% python3 -q
>>> import numpy as np
>>> import numpy.linalg as la
>>> np.set_printoptions(precision=2, suppress=True, linewidth=120, floatmode="fixed")
>>> rnd = lambda a: np.round(a, 2) + 0
>>> B = np.array([[2, -4, 0, 4], [-1, 1, -1, -1], [-2, -5, -1, 0], [-5, 3, -1, 1]])
>>> K = np.triu(B)
>>> print(K)
[[ 2 -4  0  4]
 [ 0  1 -1 -1]
 [ 0  0 -1  0]
 [ 0  0  0  1]]
>>> def softmax(z):
...     e = np.exp(z - z.max(axis=-1, keepdims=True))
...     return e / e.sum(axis=-1, keepdims=True)
... 
>>> print(rnd(softmax(K[0])))
[0.12 0.00 0.02 0.87]
>>> S = K @ K.T / np.sqrt(4)
>>> print(rnd(softmax(S)[0] @ K))
[ 2.00 -4.00  0.00  4.00]
>>> print(rnd(la.det(K[::-1])))
-2.0
>>> print(np.einsum("ii->", K))
3
>>> print([int(la.matrix_rank(la.matrix_power(K, p))) for p in range(1, 5)])
[4, 4, 4, 4]
>>> print(la.matrix_power(K - np.diag(np.diag(K)), 4))
[[0 0 0 0]
 [0 0 0 0]
 [0 0 0 0]
 [0 0 0 0]]
>>> print(rnd(np.sort(la.eigvals(K))))
[-1.00  1.00  1.00  2.00]
>>> O, V = la.qr(K[:, :2])[0], la.qr(K[:, 2:])[0]
>>> sv = la.svd(O.T @ V, compute_uv=False)
>>> print((sv > 0.9).sum())
1
>>> print(rnd(np.degrees(np.arccos(sv.clip(0, 1)))))
[13.61 45.92]
>>> B = np.array([[3, 3, 1], [3, 3, 1], [3, 0, 1], [1, 1, 1]])
>>> print(np.vstack([K, B.T]).shape)
(7, 4)
>>> print(np.einsum("ik,kj->ji", K, B))
[[-2 -1 -3  1]
 [-2  2  0  1]
 [ 2 -1 -1  1]]
>>> print(B.T @ K.T)
[[-2 -1 -3  1]
 [-2  2  0  1]
 [ 2 -1 -1  1]]
>>> W0 = np.loadtxt("block1.csv", delimiter=",")
>>> print(W0)
[[-3.00  5.00  0.00  0.00 -3.00  5.00  5.00 -2.00 -5.00 -4.00 -5.00  5.00  3.00]
 [ 4.00 -3.00  5.00  4.00  1.00  2.00 -4.00 -5.00 -1.00 -5.00  1.00  2.00 -2.00]
 [ 5.00 -2.00  3.00  0.00 -2.00 -4.00  4.00 -3.00  1.00 -1.00  5.00  5.00 -3.00]
 [ 4.00 -4.00 -2.00 -4.00 -1.00  0.00  3.00 -5.00 -4.00 -5.00 -2.00  0.00  0.00]
 [-4.00 -1.00  4.00 -5.00  0.00 -5.00  1.00  5.00  4.00  2.00  1.00 -1.00  1.00]]
>>> vec = np.array([-1, -2, 0, 0, -1, -1, 1, 0, 0, -1, 2, 2, 2])
>>> print(W0 * vec)
[[  3.00 -10.00   0.00   0.00   3.00  -5.00   5.00  -0.00  -0.00   4.00 -10.00  10.00   6.00]
 [ -4.00   6.00   0.00   0.00  -1.00  -2.00  -4.00  -0.00  -0.00   5.00   2.00   4.00  -4.00]
 [ -5.00   4.00   0.00   0.00   2.00   4.00   4.00  -0.00   0.00   1.00  10.00  10.00  -6.00]
 [ -4.00   8.00  -0.00  -0.00   1.00  -0.00   3.00  -0.00  -0.00   5.00  -4.00   0.00   0.00]
 [  4.00   2.00   0.00  -0.00  -0.00   5.00   1.00   0.00   0.00  -2.00   2.00  -2.00   2.00]]
>>> print((W0 * vec).sum(axis=1))
[ 6.00  2.00 24.00  9.00 12.00]
>>> B = W0[0, 0] * W0[1:] - np.outer(W0[1:, 0], W0[0])
>>> print(B)
[[  0.00 -11.00 -15.00 -12.00   9.00 -26.00  -8.00  23.00  23.00  31.00  17.00 -26.00  -6.00]
 [  0.00 -19.00  -9.00  -0.00  21.00 -13.00 -37.00  19.00  22.00  23.00  10.00 -40.00  -6.00]
 [  0.00  -8.00   6.00  12.00  15.00 -20.00 -29.00  23.00  32.00  31.00  26.00 -20.00 -12.00]
 [  0.00  23.00 -12.00  15.00 -12.00  35.00  17.00 -23.00 -32.00 -22.00 -23.00  23.00   9.00]]
>>> print(rnd(W0[:, 0] / W0[0, 0]))
[ 1.00 -1.33 -1.67 -1.33  1.33]
>>> print(np.flatnonzero(~B.round(6).any(axis=1)))
[]
>>> X = np.load("case14.npy")
>>> print(X)
[[  6.00   9.00 -15.00  15.00   6.00  15.00  -6.00 -12.00 -12.00  -3.00  -6.00]
 [  9.00   6.00 -15.00  15.00   6.00  15.00  -6.00 -12.00 -12.00  -3.00  -6.00]
 [-15.00 -15.00  22.00 -25.00 -10.00 -25.00  10.00  20.00  20.00   5.00  10.00]
 [ 15.00  15.00 -25.00  22.00  10.00  25.00 -10.00 -20.00 -20.00  -5.00 -10.00]
 [  6.00   6.00 -10.00  10.00   1.00  10.00  -4.00  -8.00  -8.00  -2.00  -4.00]
 [ 15.00  15.00 -25.00  25.00  10.00  22.00 -10.00 -20.00 -20.00  -5.00 -10.00]
 [ -6.00  -6.00  10.00 -10.00  -4.00 -10.00   1.00   8.00   8.00   2.00   4.00]
 [-12.00 -12.00  20.00 -20.00  -8.00 -20.00   8.00  13.00  16.00   4.00   8.00]
 [-12.00 -12.00  20.00 -20.00  -8.00 -20.00   8.00  16.00  13.00   4.00   8.00]
 [ -3.00  -3.00   5.00  -5.00  -2.00  -5.00   2.00   4.00   4.00  -2.00   2.00]
 [ -6.00  -6.00  10.00 -10.00  -4.00 -10.00   4.00   8.00   8.00   2.00   1.00]]
>>> # equal to its transpose
>>> B = X / np.sqrt((X ** 2).mean(axis=1, keepdims=True))
>>> print(rnd(B[0]))
[ 0.58  0.86 -1.44  1.44  0.58  1.44 -0.58 -1.15 -1.15 -0.29 -0.58]
>>> print(rnd(la.norm(B, axis=1)))
[3.32 3.32 3.32 3.32 3.32 3.32 3.32 3.32 3.32 3.32 3.32]
>>> print(la.matrix_rank(B) == la.matrix_rank(X))
True
>>> B = np.array([[2, 2, 1, 1, 3, 0, 1],
...     [0, 2, 2, 3, 3, 3, 2],
...     [0, 3, 3, 0, 1, 0, 0],
...     [1, 1, 1, 2, 3, 1, 1],
...     [3, 1, 1, 3, 2, 2, 0],
...     [1, 2, 1, 1, 0, 1, 3],
...     [3, 1, 2, 1, 3, 0, 3]])
>>> arr = np.triu(B, 1)
>>> print(arr)
[[0 2 1 1 3 0 1]
 [0 0 2 3 3 3 2]
 [0 0 0 0 1 0 0]
 [0 0 0 0 3 1 1]
 [0 0 0 0 0 2 0]
 [0 0 0 0 0 0 3]
 [0 0 0 0 0 0 0]]
>>> rank = la.matrix_rank(arr)
>>> print(rank)
5
>>> null = la.svd(arr)[2][rank:].T
>>> print(null.shape)
(7, 2)
>>> print([int(la.matrix_rank(np.delete(arr, i, axis=0))) for i in range(7)])
[4, 4, 5, 5, 5, 5, 5]
>>> print([int(la.matrix_rank(arr[:i])) for i in range(1, len(arr) + 1)])
[1, 2, 3, 4, 5, 5, 5]
>>> print(np.allclose(arr @ null, 0))
True
>>> ang = np.radians(15)
>>> r_ = np.eye(7)
>>> r_[6, 6] = r_[1, 1] = np.cos(ang)
>>> r_[6, 1], r_[1, 6] = -np.sin(ang), np.sin(ang)
>>> print(rnd(r_))
[[ 1.00  0.00  0.00  0.00  0.00  0.00  0.00]
 [ 0.00  0.97  0.00  0.00  0.00  0.00  0.26]
 [ 0.00  0.00  1.00  0.00  0.00  0.00  0.00]
 [ 0.00  0.00  0.00  1.00  0.00  0.00  0.00]
 [ 0.00  0.00  0.00  0.00  1.00  0.00  0.00]
 [ 0.00  0.00  0.00  0.00  0.00  1.00  0.00]
 [ 0.00 -0.26  0.00  0.00  0.00  0.00  0.97]]
>>> B = arr @ r_.T
>>> print(np.allclose(la.norm(arr, axis=1), la.norm(B, axis=1)))
True
>>> print(rnd(la.svd(arr, compute_uv=False)), rnd(la.svd(B, compute_uv=False)))
[7.33 3.05 2.83 1.91 1.16 0.00 0.00] [7.33 3.05 2.83 1.91 1.16 0.00 0.00]
>>> U, sv, Vt = la.svd(K, full_matrices=False)
>>> print(rnd(sv))
[6.19 1.44 0.74 0.30]
>>> print(rnd(np.sqrt((sv ** 2).sum())), rnd(la.norm(K)))
6.4 6.4
>>> print(rnd(sv / sv[0]))
[1.00 0.23 0.12 0.05]
>>> print(rnd(np.cumsum(sv ** 2) / np.sum(sv ** 2)))
[0.93 0.98 1.00 1.00]
>>> print(np.allclose(U * sv @ Vt, K))
True
>>> print(rnd(np.abs(Vt[0])))
[0.31 0.66 0.04 0.68]
>>> print(rnd(U.T @ U))
[[1.00 0.00 0.00 0.00]
 [0.00 1.00 0.00 0.00]
 [0.00 0.00 1.00 0.00]
 [0.00 0.00 0.00 1.00]]
>>> print(U.shape, sv.shape, Vt.shape)
(4, 4) (4,) (4, 4)
>>> vec = np.array([1, -2, 1, 3, 2, 1, 0])
>>> print(arr @ np.ones(7))
[ 8.00 13.00  1.00  5.00  2.00  3.00  0.00]
>>> print(arr * vec)
[[ 0 -4  1  3  6  0  0]
 [ 0  0  2  9  6  3  0]
 [ 0  0  0  0  2  0  0]
 [ 0  0  0  0  6  1  0]
 [ 0  0  0  0  0  2  0]
 [ 0  0  0  0  0  0  0]
 [ 0  0  0  0  0  0  0]]
>>> print(np.einsum("ij,j->i", arr, vec))
[ 6 20  2  7  2  0  0]
>>> print(arr @ np.eye(7)[1])
[2.00 0.00 0.00 0.00 0.00 0.00 0.00]
>>> print((arr @ vec).argmax())
1
>>> U, sv, Vt = la.svd(arr, full_matrices=False)
>>> print(rnd(Vt @ Vt.T))
[[1.00 0.00 0.00 0.00 0.00 0.00 0.00]
 [0.00 1.00 0.00 0.00 0.00 0.00 0.00]
 [0.00 0.00 1.00 0.00 0.00 0.00 0.00]
 [0.00 0.00 0.00 1.00 0.00 0.00 0.00]
 [0.00 0.00 0.00 0.00 1.00 0.00 0.00]
 [0.00 0.00 0.00 0.00 0.00 1.00 0.00]
 [0.00 0.00 0.00 0.00 0.00 0.00 1.00]]
>>> print(U.shape, sv.shape, Vt.shape)
(7, 7) (7,) (7, 7)
>>> print(rnd(U.T @ U))
[[1.00 0.00 0.00 0.00 0.00 0.00 0.00]
 [0.00 1.00 0.00 0.00 0.00 0.00 0.00]
 [0.00 0.00 1.00 0.00 0.00 0.00 0.00]
 [0.00 0.00 0.00 1.00 0.00 0.00 0.00]
 [0.00 0.00 0.00 0.00 1.00 0.00 0.00]
 [0.00 0.00 0.00 0.00 0.00 1.00 0.00]
 [0.00 0.00 0.00 0.00 0.00 0.00 1.00]]
>>> print(rnd(np.sqrt((sv ** 2).sum())), rnd(la.norm(arr)))
8.72 8.72
>>> print(np.allclose(U * sv @ Vt, arr))
True
>>> print(rnd(sv / sv[0]))
[1.00 0.42 0.39 0.26 0.16 0.00 0.00]
>>> print(rnd(sv))
[7.33 3.05 2.83 1.91 1.16 0.00 0.00]
>>> m1 = np.loadtxt("w.csv", delimiter=",")
>>> print(m1)
[[ 16.00  -4.00   4.00   8.00 -20.00   8.00   0.00  12.00  16.00  -8.00 -12.00]
 [ -4.00   1.00  -1.00  -2.00   5.00  -2.00   0.00  -3.00  -4.00   2.00   3.00]
 [  4.00  -1.00   1.00   2.00  -5.00   2.00   0.00   3.00   4.00  -2.00  -3.00]
 [  8.00  -2.00   2.00   4.00 -10.00   4.00   0.00   6.00   8.00  -4.00  -6.00]
 [-20.00   5.00  -5.00 -10.00  25.00 -10.00   0.00 -15.00 -20.00  10.00  15.00]
 [  8.00  -2.00   2.00   4.00 -10.00   4.00   0.00   6.00   8.00  -4.00  -6.00]
 [  0.00   0.00   0.00   0.00   0.00   0.00   0.00   0.00   0.00   0.00   0.00]
 [ 12.00  -3.00   3.00   6.00 -15.00   6.00   0.00   9.00  12.00  -6.00  -9.00]
 [ 16.00  -4.00   4.00   8.00 -20.00   8.00   0.00  12.00  16.00  -8.00 -12.00]
 [ -8.00   2.00  -2.00  -4.00  10.00  -4.00   0.00  -6.00  -8.00   4.00   6.00]
 [-12.00   3.00  -3.00  -6.00  15.00  -6.00   0.00  -9.00 -12.00   6.00   9.00]]
>>> # 2 groups of indices that never mix
>>> print((la.matrix_power((m1 != 0) + (m1.T != 0) + np.eye(11), 11) > 0).astype(int))
[[1 1 1 1 1 1 0 1 1 1 1]
 [1 1 1 1 1 1 0 1 1 1 1]
 [1 1 1 1 1 1 0 1 1 1 1]
 [1 1 1 1 1 1 0 1 1 1 1]
 [1 1 1 1 1 1 0 1 1 1 1]
 [1 1 1 1 1 1 0 1 1 1 1]
 [0 0 0 0 0 0 1 0 0 0 0]
 [1 1 1 1 1 1 0 1 1 1 1]
 [1 1 1 1 1 1 0 1 1 1 1]
 [1 1 1 1 1 1 0 1 1 1 1]
 [1 1 1 1 1 1 0 1 1 1 1]]
>>> print(np.flatnonzero(la.matrix_power((m1 != 0) + (m1.T != 0) + np.eye(11), 11)[5]))
[ 0  1  2  3  4  5  7  8  9 10]
>>> print(rnd(np.sort(la.eigvals(m1).real)))
[ 0.00  0.00  0.00  0.00  0.00  0.00  0.00  0.00  0.00  0.00 89.00]
>>> M = np.load("dump.npy")
>>> print(rnd(M))
[[-2.02 -1.49 -1.35  0.57 -0.49  0.53]
 [ 1.77 -1.06 -0.59 -0.30 -1.88  0.88]
 [ 0.00  1.85 -1.62 -0.32  0.30  1.67]
 [-1.14  1.06  1.60  0.22 -1.85  0.75]
 [ 0.63 -0.31  0.64  2.41  0.79  1.29]
 [-0.25 -1.01  1.12 -1.62  1.05  1.72]]
>>> O, r_ = la.qr(M)
>>> print(O.shape, r_.shape)
(6, 6) (6, 6)
>>> print(np.allclose(r_.T @ r_, M.T @ M))
True
>>> print(rnd(O @ r_))
[[-2.02 -1.49 -1.35  0.57 -0.49  0.53]
 [ 1.77 -1.06 -0.59 -0.30 -1.88  0.88]
 [ 0.00  1.85 -1.62 -0.32  0.30  1.67]
 [-1.14  1.06  1.60  0.22 -1.85  0.75]
 [ 0.63 -0.31  0.64  2.41  0.79  1.29]
 [-0.25 -1.01  1.12 -1.62  1.05  1.72]]
>>> data = np.load("a.npy")
>>> print(data)
[[ -1.87  15.63  11.76 -15.41  -0.69   7.69   7.22]
 [ -3.49   3.04  -0.31  -5.09   3.68  10.25   3.46]
 [ -1.01   7.58  -0.42  -2.15   5.97  11.21   5.52]
 [  5.68 -11.88  -5.32  21.78  -8.28 -27.99  -9.45]
 [  0.87  -2.15  -3.24   2.32   1.64   1.80  -1.88]
 [  3.98  -4.99  -8.02   0.08  11.39  17.61   3.96]
 [ -0.63  12.34   9.55  -7.81  -3.27  -1.26   5.24]
 [ -2.65  11.33   4.74 -12.25   4.05  13.65   8.26]
 [ -3.55   1.02   0.91   1.06  -1.90  -1.63  -0.04]
 [ -0.91  -2.41  -2.94   2.13  -0.44  -0.85  -1.86]
 [  0.80  -2.08  -0.05  13.59  -8.40 -20.01  -6.87]
 [-10.57  12.59   2.71 -19.16   6.38  24.68   9.07]
 [ -3.08  -7.05  -5.90   5.86  -1.08  -2.86  -3.17]
 [  6.76   0.14   1.59   8.87  -3.24 -12.94   0.00]
 [  0.90   1.25  -0.65   5.96  -1.74  -6.10  -1.16]
 [ -4.07   7.65   0.60  -4.74   3.11   9.90   4.37]
 [ 10.66 -13.49  -0.81  12.96  -7.88 -24.32 -10.88]
 [ -2.35  11.42   7.01 -19.52   3.76  15.99   8.23]
 [ -0.29  -1.58  -7.72  -1.47   9.57  17.58   1.90]
 [  1.72 -11.08   0.54  11.64 -12.09 -25.70 -14.29]
 [  1.90  -4.44  -0.38   3.09  -2.07  -4.64  -4.10]
 [ 12.67 -10.13  -6.23  21.17  -3.84 -21.59  -9.84]
 [ -1.18   0.88   5.07  -6.66  -3.77  -2.12  -2.05]
 [ -3.08  10.67   8.56 -11.32  -1.37   4.22   4.78]
 [ -5.21   2.19   4.50  -7.28  -2.81   0.91   2.12]
 [  0.01   2.24   0.90   0.49   0.71   1.33   3.50]
 [  2.85  16.15  15.84 -11.18  -6.21  -5.57   6.35]
 [ -1.79   2.81  11.58  -7.29 -12.88 -16.61  -5.50]
 [ -1.66 -10.09  -7.75  10.91   1.30  -3.81  -2.01]
 [ -4.60   8.64   3.46  -5.76   3.34  10.16   7.58]]
>>> u, r1 = data[19], data[20]
>>> print(rnd(u @ u))
1272.37
>>> print(rnd(u @ r1))
291.09
>>> p = (u @ r1) / (u @ u) * u
>>> print(rnd(r1 - p))
[ 1.51 -1.91 -0.50  0.43  0.70  1.24 -0.83]
>>> print(rnd(la.norm(u + r1) ** 2 + la.norm(u - r1) ** 2))
2696.02
>>> print(rnd((r1 - p) @ u))
0.0
>>> print(rnd(p))
[ 0.39 -2.53  0.12  2.66 -2.77 -5.88 -3.27]
>>> z = data[:, 4] > np.median(data[:, 4])
>>> u = data[z].mean(axis=0) - data[~z].mean(axis=0)
>>> print((((data - data.mean(axis=0)) @ u > 0) == z).mean())
0.8
>>> print(z.astype(int))
[1 1 1 0 1 1 0 1 0 1 0 1 1 0 0 1 0 1 1 0 0 0 0 0 0 1 0 0 1 1]
>>> print(((data - data.mean(axis=0)) @ u > 0).astype(int))
[1 1 1 0 1 1 1 1 0 0 0 1 0 0 0 1 0 1 1 0 0 0 0 1 1 1 0 0 0 1]
>>> print(np.argsort(-np.abs(u).round(6), kind="stable"))
[5 4 3 6 0 1 2]
>>> A = np.load("layer16.npy")
>>> print(A)
[[6.34 7.64 5.87 3.22 3.22 6.14 3.59]
 [6.03 5.70 5.10 4.98 2.28 6.56 3.57]
 [5.27 5.02 4.70 5.37 4.91 4.57 3.14]
 [7.26 3.73 8.00 4.52 3.45 6.60 3.25]
 [6.23 6.17 6.53 6.52 2.85 7.50 2.43]
 [6.61 6.60 5.37 5.34 0.49 6.40 1.29]
 [4.33 4.74 6.85 6.18 2.43 5.53 3.70]
 [5.71 5.50 5.53 7.11 2.00 6.05 2.22]
 [7.68 4.93 7.10 4.89 5.10 5.07 3.93]
 [6.90 5.27 9.70 6.32 4.02 6.16 1.82]
 [4.80 6.87 6.20 6.34 1.80 4.59 3.22]
 [5.00 4.38 4.36 7.05 2.65 4.94 2.74]
 [6.55 6.26 5.31 6.84 2.34 7.98 0.82]
 [6.18 6.25 5.02 4.38 2.41 7.39 3.27]
 [6.38 4.34 5.06 6.19 3.92 6.17 3.39]
 [6.63 6.35 7.55 6.05 2.73 7.42 5.09]
 [5.76 5.75 6.31 3.88 1.75 5.47 1.67]
 [6.91 6.16 7.16 6.07 2.85 5.90 3.56]
 [5.23 6.35 6.48 5.34 3.74 6.82 3.42]
 [5.56 4.82 7.14 6.49 3.52 6.31 2.49]
 [5.77 6.09 6.37 6.95 4.81 5.41 2.26]
 [6.51 4.11 6.16 7.12 1.43 5.48 0.46]
 [4.95 5.39 5.45 6.11 3.35 5.91 3.20]
 [5.47 5.69 5.79 4.66 1.98 5.02 2.75]
 [6.53 7.60 6.17 5.44 2.90 6.16 2.53]
 [7.26 4.88 6.52 5.03 3.58 7.26 2.92]
 [5.21 6.72 7.38 5.27 3.77 5.71 2.81]
 [5.65 6.38 6.43 6.14 3.07 5.87 4.35]
 [6.99 5.92 5.73 5.51 0.75 7.39 2.82]
 [5.76 7.18 4.49 6.96 2.65 5.00 2.47]
 [6.03 6.90 7.10 6.29 4.20 5.95 1.98]
 [6.62 7.11 6.17 6.73 3.01 5.66 3.58]
 [5.87 5.99 4.12 6.30 3.14 8.28 2.51]
 [6.43 5.40 6.83 6.72 2.76 7.25 3.18]
 [6.31 6.71 6.71 5.75 2.27 5.95 2.48]
 [7.52 6.82 5.55 6.25 1.39 7.74 3.83]]
>>> print(rnd(np.abs(la.svd(A)[2][-1])))
[0.77 0.05 0.24 0.08 0.09 0.56 0.11]
>>> print(rnd(la.norm(A, 2) / la.norm(A)))
0.99
>>> print(la.cond(A) > 100)
False
